% ipython --no-banner

In [1]: import numpy as np

In [2]: np.set_printoptions(precision=3, suppress=True, linewidth=160)

In [3]: tidy = lambda a: np.round(a, 3) + 0

In [4]: J = np.loadtxt("case1.csv", delimiter=",")

In [5]: J
Out[5]: 
array([[0., 0., 0., 0., 0., 1., 1., 1., 1.],
       [0., 0., 0., 0., 0., 0., 0., 0., 0.],
       [0., 0., 0., 0., 1., 0., 0., 0., 1.],
       [0., 0., 0., 0., 0., 1., 1., 0., 0.],
       [0., 0., 1., 0., 0., 0., 0., 0., 1.],
       [1., 0., 0., 1., 0., 0., 0., 1., 0.],
       [1., 0., 0., 1., 0., 0., 0., 0., 1.],
       [1., 0., 0., 0., 0., 1., 0., 0., 0.],
       [1., 0., 1., 0., 1., 0., 1., 0., 0.]])

In [6]: # symmetric, so the eigenvalues are real

In [7]: [round(float(x), 3) for x in np.linalg.svd(J, compute_uv=False)[:3]]
Out[7]: [2.986, 2.0, 1.842]

In [8]: rng = np.random.default_rng(61)

In [9]: lab = rng.permutation(9)

In [10]: lab
Out[10]: array([3, 4, 6, 7, 8, 0, 2, 1, 5])

In [11]: out = J[lab][:, lab]

In [12]: np.trace(out)
Out[12]: np.float64(0.0)

In [13]: tidy(np.linalg.det(out)), tidy(np.linalg.det(J[lab]))
Out[13]: (np.float64(0.0), np.float64(0.0))

In [14]: np.diag(out)
Out[14]: array([0., 0., 0., 0., 0., 0., 0., 0., 0.])

In [15]: f = np.array([-4, 1])

In [16]: np.correlate(J[6], J[8], "full")
Out[16]: array([0., 0., 1., 0., 1., 1., 1., 1., 1., 1., 1., 1., 1., 0., 1., 0., 1.])

In [17]: np.array([np.convolve(row, f, "same") for row in J])
Out[17]: 
array([[ 0.,  0.,  0.,  0.,  0., -4., -3., -3., -3.],
       [ 0.,  0.,  0.,  0.,  0.,  0.,  0.,  0.,  0.],
       [ 0.,  0.,  0.,  0., -4.,  1.,  0.,  0., -4.],
       [ 0.,  0.,  0.,  0.,  0., -4., -3.,  1.,  0.],
       [ 0.,  0., -4.,  1.,  0.,  0.,  0.,  0., -4.],
       [-4.,  1.,  0., -4.,  1.,  0.,  0., -4.,  1.],
       [-4.,  1.,  0., -4.,  1.,  0.,  0.,  0., -4.],
       [-4.,  1.,  0.,  0.,  0., -4.,  1.,  0.,  0.],
       [-4.,  1., -4.,  1., -4.,  1., -4.,  1.,  0.]])

In [18]: np.convolve(J[6], f)
Out[18]: array([-4.,  1.,  0., -4.,  1.,  0.,  0.,  0., -4.,  1.])

In [19]: np.polyval(f, J[6])
Out[19]: array([-3.,  1.,  1., -3.,  1.,  1.,  1.,  1., -3.])
